$ python3 -q
>>> import numpy as np
>>> np.set_printoptions(precision=2, suppress=True, linewidth=140)
>>> X = np.array([[-6.0, 3.0, 0.0, 0.0],
...     [3.0, -3.0, 3.0, 0.0],
...     [0.0, 3.0, 2.0, 3.0],
...     [0.0, 0.0, 3.0, 5.0]])
>>> X
array([[-6.,  3.,  0.,  0.],
       [ 3., -3.,  3.,  0.],
       [ 0.,  3.,  2.,  3.],
       [ 0.,  0.,  3.,  5.]])
>>> evals, evecs = np.linalg.eigh(X)
>>> vec = np.array([2, 1, 0, 0])
>>> evecs * np.maximum(evals, 0) @ evecs.T
array([[0.08, 0.23, 0.38, 0.04],
       [0.23, 0.7 , 1.29, 0.53],
       [0.38, 1.29, 2.99, 2.66],
       [0.04, 0.53, 2.66, 5.12]])
>>> (np.sign(evecs[:, -1].round(6)) == np.sign(evecs[0, -1].round(6))).astype(int)
array([1, 1, 1, 1])
>>> vec @ X @ vec / (vec @ vec), round(evals[0], 2), round(evals[-1], 2)
(np.float64(-3.0), np.float64(-8.15), np.float64(7.15))
>>> rng = np.random.default_rng(664270)
>>> labels = rng.permutation(4)
>>> labels
array([0, 3, 1, 2])
>>> Y = X[labels][:, labels]
>>> np.diag(Y)
array([-6.,  5., -3.,  2.])
>>> round(np.linalg.det(Y), 2), round(float(np.linalg.det(X[labels])), 2)
(np.float64(279.0), 279.0)
>>> np.trace(Y)
np.float64(-2.0)
>>> evals, evecs = np.linalg.eig(X)
>>> np.sort(np.linalg.eigvals(np.linalg.inv(X)))
array([-0.36, -0.12,  0.14,  0.57])
>>> np.sort(np.linalg.eigvals(X @ X))
array([ 3.05,  7.54, 51.06, 66.35])
>>> Y = X / np.linalg.norm(X, axis=1, keepdims=True)
>>> gram = Y @ Y.T
>>> gram[1]
array([-0.77,  1.  , -0.12,  0.3 ])
>>> (np.abs(gram) > 0.9).astype(int)
array([[1, 0, 0, 0],
       [0, 1, 0, 0],
       [0, 0, 1, 0],
       [0, 0, 0, 1]])
>>> P = np.triu(np.array([[0, 0, 1, 5], [5, 9, 2, -1], [-6, 5, -3, -8], [-4, 7, 7, -3]]), 1) + np.eye(4)
>>> Y = P @ X @ np.linalg.inv(P)
>>> round(float(np.linalg.det(Y)), 2)
279.0
>>> Y
array([[  -6.,    6.,   11.,  152.],
       [   3.,    3.,   -5.,  -51.],
       [   0.,    3.,  -28., -258.],
       [   0.,    0.,    3.,   29.]])
>>> np.poly(Y)
array([  1.,   2., -62., -63., 279.])
>>> np.trace(Y), np.trace(X)
(np.float64(-2.0), np.float64(-2.0))
>>> m1 = 0.5 ** np.abs(np.subtract.outer(np.arange(3), np.arange(3)))
>>> m1
array([[1.  , 0.5 , 0.25],
       [0.5 , 1.  , 0.5 ],
       [0.25, 0.5 , 1.  ]])
>>> # symmetric
>>> vec = np.array([-3, -1, 1])
>>> h1 = np.maximum(m1 @ vec, 0)
>>> m1 * (h1 > 1e-9)[:, None]
array([[0., 0., 0.],
       [0., 0., 0.],
       [0., 0., 0.]])
>>> m1.T @ h1
array([0., 0., 0.])
>>> np.maximum(m1 @ (3 * vec), 0)
array([0., 0., 0.])
>>> np.maximum(m1 @ vec, 0) - np.maximum(-m1 @ vec, 0)
array([-3.25, -2.  , -0.25])
>>> vec = np.ones(3)
>>> for _ in range(6):
...     vec = m1 @ vec
...     vec /= np.linalg.norm(vec)
...     print(round(vec @ m1 @ vec, 2))
... 
1.84
1.84
1.84
1.84
1.84
1.84
>>> np.round(np.linalg.eigvalsh(m1)[-1], 2)
np.float64(1.84)
>>> M = np.load("data.npy")
>>> M
array([[ 4,  0,  0,  0,  0,  0],
       [-9,  7,  0,  0,  0,  0],
       [ 0,  4, -1,  0,  0,  0],
       [-9, -1,  5,  9,  0,  0],
       [-3, -5, -8,  4,  2,  0],
       [-4, -3, -2, -9, -1,  0]])
>>> left, s, vt = np.linalg.svd(M)
>>> np.argmax(s[:-1] / (s[1:] + 1e-6)) + 1
np.int64(5)
>>> Y = left[:, :5] @ np.diag(s[:5]) @ vt[:5]
>>> round(float(np.linalg.norm(M - Y) / np.linalg.norm(M)), 2)
0.0
>>> Y.round(2) + 0
array([[ 4.,  0.,  0.,  0.,  0.,  0.],
       [-9.,  7.,  0.,  0.,  0.,  0.],
       [ 0.,  4., -1.,  0.,  0.,  0.],
       [-9., -1.,  5.,  9.,  0.,  0.],
       [-3., -5., -8.,  4.,  2.,  0.],
       [-4., -3., -2., -9., -1.,  0.]])
>>> round(np.abs(M - Y).max(), 2)
np.float64(0.0)
>>> J = np.arange(24).reshape(4, 6) + -3
>>> J
array([[-3, -2, -1,  0,  1,  2],
       [ 3,  4,  5,  6,  7,  8],
       [ 9, 10, 11, 12, 13, 14],
       [15, 16, 17, 18, 19, 20]])
>>> # looks like rank 2
>>> Y = J + rng.integers(-2, 3, (4, 2)) @ rng.integers(-2, 3, (2, 6))
>>> Y
array([[-1, -1,  1, -1,  1,  3],
       [-3, -2,  5,  4,  5, 10],
       [ 7, 12,  3, 18, 15,  8],
       [16, 18, 15, 20, 20, 18]])
>>> np.round(np.linalg.svd(Y - J, compute_uv=False), 2) + 0
array([13.35,  9.09,  0.  ,  0.  ])
>>> J - J[0]
array([[ 0,  0,  0,  0,  0,  0],
       [ 6,  6,  6,  6,  6,  6],
       [12, 12, 12, 12, 12, 12],
       [18, 18, 18, 18, 18, 18]])
>>> np.round(np.linalg.norm(J), 2)
np.float64(53.7)
>>> J.mean(axis=0)
array([ 6.,  7.,  8.,  9., 10., 11.])
>>> np.count_nonzero(J)
np.int64(23)
>>> J.shape
(4, 6)
>>> J.sum(axis=0)
array([24, 28, 32, 36, 40, 44])
>>> gram = J.T @ J
>>> (J @ J.T).shape
(4, 4)
>>> np.round(np.linalg.svd(J, compute_uv=False) ** 2, 2) + 0
array([2857.54,   26.46,    0.  ,    0.  ])
>>> np.linalg.matrix_rank(gram)
np.int64(2)
>>> rank = np.linalg.matrix_rank(J)
>>> rank
np.int64(2)
>>> N = np.linalg.svd(J)[2][rank:].T
>>> [int(np.linalg.matrix_rank(J[:i])) for i in range(1, len(J) + 1)]
[1, 2, 2, 2]
>>> np.linalg.matrix_rank(J.T @ J), np.linalg.matrix_rank(J @ J.T)
(np.int64(2), np.int64(2))
>>> arr = np.load("arr.npy")
>>> arr
array([[0., 0., 0., 0., 2., 1.],
       [0., 0., 0., 2., 0., 0.],
       [0., 0., 0., 1., 2., 0.],
       [0., 2., 1., 0., 0., 0.],
       [2., 0., 2., 0., 0., 0.],
       [1., 0., 0., 0., 0., 0.]])
>>> # equal to its transpose
>>> evals, evecs = np.linalg.eigh(arr)
>>> np.round(evecs.T @ arr @ evecs, 2) + 0
array([[-3.06,  0.  ,  0.  ,  0.  ,  0.  ,  0.  ],
       [ 0.  , -2.05,  0.  ,  0.  ,  0.  ,  0.  ],
       [ 0.  ,  0.  , -0.64,  0.  ,  0.  ,  0.  ],
       [ 0.  ,  0.  ,  0.  ,  0.64,  0.  ,  0.  ],
       [ 0.  ,  0.  ,  0.  ,  0.  ,  2.05,  0.  ],
       [ 0.  ,  0.  ,  0.  ,  0.  ,  0.  ,  3.06]])
>>> np.linalg.svd(arr, compute_uv=False)
array([3.06, 3.06, 2.05, 2.05, 0.64, 0.64])
>>> np.linalg.eigvalsh(arr @ arr)
array([0.41, 0.41, 4.21, 4.21, 9.39, 9.39])
>>> np.abs(evecs[:, -1]).round(6).argmax()
np.int64(4)
>>> mat = np.load("run14.npy")
>>> mat
array([[ 2,  0,  4],
       [ 2,  3,  4],
       [ 0,  4,  3],
       [ 3,  3,  3],
       [-4, -9, -8]])
>>> round(np.linalg.norm(mat), 2)
np.float64(16.19)
>>> mat.sum(axis=1)
array([  6,   9,   7,   9, -21])
>>> mat.sum(axis=0)
array([3, 1, 6])
>>> mat - mat[0]
array([[  0,   0,   0],
       [  0,   3,   0],
       [ -2,   4,  -1],
       [  1,   3,  -1],
       [ -6,  -9, -12]])
>>> blk = np.stack([mat, -3 * mat, mat[::-1]])
>>> np.einsum("bij,cij->bc", blk, blk)
array([[ 262, -786,   -1],
       [-786, 2358,    3],
       [  -1,    3,  262]])
>>> (blk @ mat.T).shape
(3, 5, 5)
>>> blk.sum(axis=0)
array([[ -8,  -9, -16],
       [ -1,  -3,  -5],
       [  0,  -4,  -3],
       [ -4,  -3,  -2],
       [ 10,  18,  20]])
>>> np.linalg.norm(blk, axis=(1, 2))
array([16.19, 48.56, 16.19])
>>> vec = np.array([7, -2, -7])
>>> target = mat @ vec
>>> target
array([-14, -20, -29,  -6,  46])
>>> np.round(np.linalg.pinv(mat) @ mat, 2) + 0
array([[1., 0., 0.],
       [0., 1., 0.],
       [0., 0., 1.]])
>>> target = target + 0.05 * rng.normal(size=5)
>>> target
array([-14.  , -20.02, -28.94,  -6.02,  46.02])
>>> b, *_ = np.linalg.lstsq(mat, target)
>>> np.round(mat.T @ (target - mat @ b), 2) + 0
array([0., 0., 0.])
>>> np.argsort(-np.linalg.norm(M, axis=0).round(6), kind="stable")[:3]
array([0, 3, 1])
>>> np.linalg.cond(M) > 100
np.True_
>>> Y = mat + rng.integers(-2, 3, (5, 1)) @ rng.integers(-2, 3, (1, 3))
>>> Y
array([[  2,  -2,   3],
       [  2,   5,   5],
       [  0,   0,   1],
       [  3,   1,   2],
       [ -4, -11,  -9]])
>>> np.linalg.matrix_rank(Y - mat, tol=1e-8)
np.int64(1)
>>> F = np.load("layer9.npy")
>>> F
array([[ 1, -1,  1, -1],
       [ 1,  0,  0,  0],
       [ 1,  1,  1,  1],
       [ 1,  2,  4,  8],
       [ 1,  3,  9, 27]])
>>> # row 4 dominates
>>> P = F @ np.linalg.solve(F.T @ F, F.T)
>>> np.diag(P)
array([0.99, 0.77, 0.49, 0.77, 0.99])
>>> np.argsort(-np.linalg.norm(F, axis=0).round(6), kind="stable")[:3]
array([3, 2, 1])
>>> np.abs(np.linalg.svd(F)[2][-1])
array([0.71, 0.02, 0.67, 0.2 ])
>>> np.linalg.cond(F) > 100
np.False_
>>> np.linalg.matrix_rank(F, rtol=0.1)
np.int64(1)
>>> [round(float(x), 2) for x in np.linalg.svd(F, compute_uv=False)[:3]]
[30.08, 2.5, 1.56]
>>> Y = F / np.sqrt((F ** 2).mean(axis=1, keepdims=True))
>>> np.linalg.norm(Y, axis=1)
array([2., 2., 2., 2., 2.])
>>> Y[4]
array([0.07, 0.21, 0.63, 1.89])
>>> left, s, vt = np.linalg.svd(F)
>>> s
array([30.08,  2.5 ,  1.56,  0.86])
>>> np.argmax(s[:-1] / (s[1:] + 1e-6)) + 1
np.int64(1)
>>> Y = left[:, :1] @ np.diag(s[:1]) @ vt[:1]
>>> np.linalg.matrix_rank(Y)
np.int64(1)
>>> np.round(np.linalg.norm(F - Y) / np.linalg.norm(F), 2)
np.float64(0.1)
